$ python -q
>>> import numpy as np
>>> from numpy import linalg as LA
>>> np.set_printoptions(precision=3, suppress=True, linewidth=100)
>>> feats = np.loadtxt("x.csv", delimiter=",")
>>> feats
array([[ 0.7  , -0.2  , -1.   ,  0.1  ,  1.1  , -2.157, -2.5  ],
       [ 0.9  , -0.8  , -0.5  ,  0.3  ,  0.9  , -2.755,  1.2  ],
       [ 0.3  ,  0.1  ,  0.4  ,  1.3  ,  0.2  , -0.937, -0.2  ],
       [-0.6  ,  1.4  , -0.9  , -0.1  , -0.1  ,  1.62 ,  2.1  ],
       [ 0.2  ,  0.   , -0.5  ,  0.2  , -1.   , -0.617, -1.7  ],
       [-1.2  ,  0.2  , -1.   , -0.1  , -0.2  ,  3.633, -1.2  ],
       [-1.1  ,  0.   ,  0.   ,  0.   , -0.6  ,  3.271,  0.7  ],
       [-1.3  , -1.2  ,  0.3  ,  0.1  , -1.7  ,  3.869,  0.1  ],
       [-1.7  , -0.7  , -1.4  ,  0.   ,  0.8  ,  4.95 ,  0.8  ],
       [ 1.3  ,  2.2  ,  0.4  ,  0.3  ,  1.9  , -4.036,  1.4  ],
       [ 0.1  , -0.4  , -0.8  , -3.6  , -2.4  , -0.298,  0.6  ],
       [ 1.   , -0.6  , -1.5  ,  0.7  ,  2.   , -3.121,  0.9  ],
       [ 2.2  , -1.3  ,  0.6  ,  0.   ,  1.1  , -6.576, -0.2  ],
       [-0.5  , -0.2  , -1.6  , -0.1  ,  0.1  ,  1.505, -0.2  ],
       [-2.2  , -0.4  , -1.9  ,  0.2  , -0.4  ,  6.54 ,  0.   ],
       [-2.2  , -1.4  , -1.5  ,  1.3  ,  0.4  ,  6.734, -2.6  ],
       [ 0.6  , -0.9  , -0.4  , -0.1  , -0.6  , -1.867, -0.3  ],
       [ 0.7  ,  0.   ,  1.3  ,  0.5  ,  0.5  , -2.141,  0.4  ],
       [-0.4  ,  2.4  ,  1.8  , -1.4  ,  1.5  ,  1.164, -0.7  ],
       [-0.3  , -2.   , -0.5  ,  0.2  , -1.2  ,  0.872,  0.4  ],
       [-0.6  , -0.9  ,  1.6  ,  0.5  ,  0.3  ,  1.66 ,  0.5  ],
       [ 0.   , -0.1  , -0.4  ,  0.2  ,  0.4  ,  0.039,  0.9  ]])
>>> cen = feats - feats.mean(axis=0)
>>> V = LA.svd(cen)[2][:6]
>>> other = cen - cen @ V.T @ V
>>> np.round(other.std(axis=0), 3) + 0
array([0.016, 0.   , 0.   , 0.   , 0.   , 0.005, 0.   ])
>>> round(LA.norm(other) / LA.norm(cen), 3)
np.float64(0.004)
